$ python -q
>>> import numpy as np
>>> np.set_printoptions(precision=1, suppress=True, linewidth=200)
>>> X = np.load("run19.npy")
>>> X
array([[ 6,  1,  1, -7,  1,  4, -9,  3],
       [ 3,  6,  1,  1, -7,  1,  4, -9],
       [-9,  3,  6,  1,  1, -7,  1,  4],
       [ 4, -9,  3,  6,  1,  1, -7,  1],
       [ 1,  4, -9,  3,  6,  1,  1, -7],
       [-7,  1,  4, -9,  3,  6,  1,  1],
       [ 1, -7,  1,  4, -9,  3,  6,  1],
       [ 1,  1, -7,  1,  4, -9,  3,  6]])
>>> # rank 7
>>> left, sigma, Vt = np.linalg.svd(X)
>>> vecs = Vt[:(sigma > 1e-8).sum()]
>>> rng = np.random.default_rng(326)
>>> x0 = X[4] + 4 * X[5] + rng.integers(2) * np.eye(8)[2]
>>> x0
array([-27.,   8.,   7., -33.,  18.,  25.,   5.,  -3.])
>>> np.diag(vecs.T @ vecs)
array([0.9, 0.9, 0.9, 0.9, 0.9, 0.9, 0.9, 0.9])
>>> vecs.T @ vecs
array([[ 0.9, -0.1, -0.1, -0.1, -0.1, -0.1, -0.1, -0.1],
       [-0.1,  0.9, -0.1, -0.1, -0.1, -0.1, -0.1, -0.1],
       [-0.1, -0.1,  0.9, -0.1, -0.1, -0.1, -0.1, -0.1],
       [-0.1, -0.1, -0.1,  0.9, -0.1, -0.1, -0.1, -0.1],
       [-0.1, -0.1, -0.1, -0.1,  0.9, -0.1, -0.1, -0.1],
       [-0.1, -0.1, -0.1, -0.1, -0.1,  0.9, -0.1, -0.1],
       [-0.1, -0.1, -0.1, -0.1, -0.1, -0.1,  0.9, -0.1],
       [-0.1, -0.1, -0.1, -0.1, -0.1, -0.1, -0.1,  0.9]])
>>> np.linalg.matrix_rank(np.vstack([X, x0]))
np.int64(7)
>>> np.allclose(vecs.T @ vecs @ x0, x0)
True
>>> left, sigma, Vt = np.linalg.svd(X)
>>> sigma.round(1) + 0
array([19.2, 19.2, 17.5, 17.5, 10. , 10. ,  2. ,  0. ])
>>> np.argmax(sigma[:-1] / (sigma[1:] + 1e-6)) + 1
np.int64(7)
>>> other = left[:, :7] @ np.diag(sigma[:7]) @ Vt[:7]
>>> round(float(np.abs(X - other).max()), 1)
0.0
>>> np.linalg.matrix_rank(other)
np.int64(7)
>>> X @ (-1.0) ** np.arange(8)
array([-2.,  2., -2.,  2., -2.,  2., -2.,  2.])
>>> np.fft.fft(X[0])
array([ 0.  +0.j ,  9.9 -0.8j, 15.  -9.j ,  0.1+19.2j, -2.  +0.j ,  0.1-19.2j, 15.  +9.j ,  9.9 +0.8j])
>>> W0 = np.diag(np.array([0, 2, 1, 3, -3, 3, -5, -5, 1])) + -1 * np.eye(9, k=1) + -1 * np.eye(9, k=-1)
>>> W0
array([[ 0., -1.,  0.,  0.,  0.,  0.,  0.,  0.,  0.],
       [-1.,  2., -1.,  0.,  0.,  0.,  0.,  0.,  0.],
       [ 0., -1.,  1., -1.,  0.,  0.,  0.,  0.,  0.],
       [ 0.,  0., -1.,  3., -1.,  0.,  0.,  0.,  0.],
       [ 0.,  0.,  0., -1., -3., -1.,  0.,  0.,  0.],
       [ 0.,  0.,  0.,  0., -1.,  3., -1.,  0.,  0.],
       [ 0.,  0.,  0.,  0.,  0., -1., -5., -1.,  0.],
       [ 0.,  0.,  0.,  0.,  0.,  0., -1., -5., -1.],
       [ 0.,  0.,  0.,  0.,  0.,  0.,  0., -1.,  1.]])
>>> ev, vecs = np.linalg.eigh(W0)
>>> np.unique(ev.round(6) + 0, return_counts=True)[1]
array([1, 1, 1, 1, 1, 1, 1, 1, 1])
>>> np.round(vecs.T @ W0 @ vecs, 1) + 0
array([[-6.1,  0. ,  0. ,  0. ,  0. ,  0. ,  0. ,  0. ,  0. ],
       [ 0. , -4.2,  0. ,  0. ,  0. ,  0. ,  0. ,  0. ,  0. ],
       [ 0. ,  0. , -3.3,  0. ,  0. ,  0. ,  0. ,  0. ,  0. ],
       [ 0. ,  0. ,  0. , -0.6,  0. ,  0. ,  0. ,  0. ,  0. ],
       [ 0. ,  0. ,  0. ,  0. ,  0.4,  0. ,  0. ,  0. ,  0. ],
       [ 0. ,  0. ,  0. ,  0. ,  0. ,  1.2,  0. ,  0. ,  0. ],
       [ 0. ,  0. ,  0. ,  0. ,  0. ,  0. ,  2.6,  0. ,  0. ],
       [ 0. ,  0. ,  0. ,  0. ,  0. ,  0. ,  0. ,  3.2,  0. ],
       [ 0. ,  0. ,  0. ,  0. ,  0. ,  0. ,  0. ,  0. ,  3.7]])
>>> ev
array([-6.1, -4.2, -3.3, -0.6,  0.4,  1.2,  2.6,  3.2,  3.7])
>>> np.linalg.eigvalsh(W0 + 2 * np.eye(9))
array([-4.1, -2.2, -1.3,  1.4,  2.4,  3.2,  4.6,  5.2,  5.7])
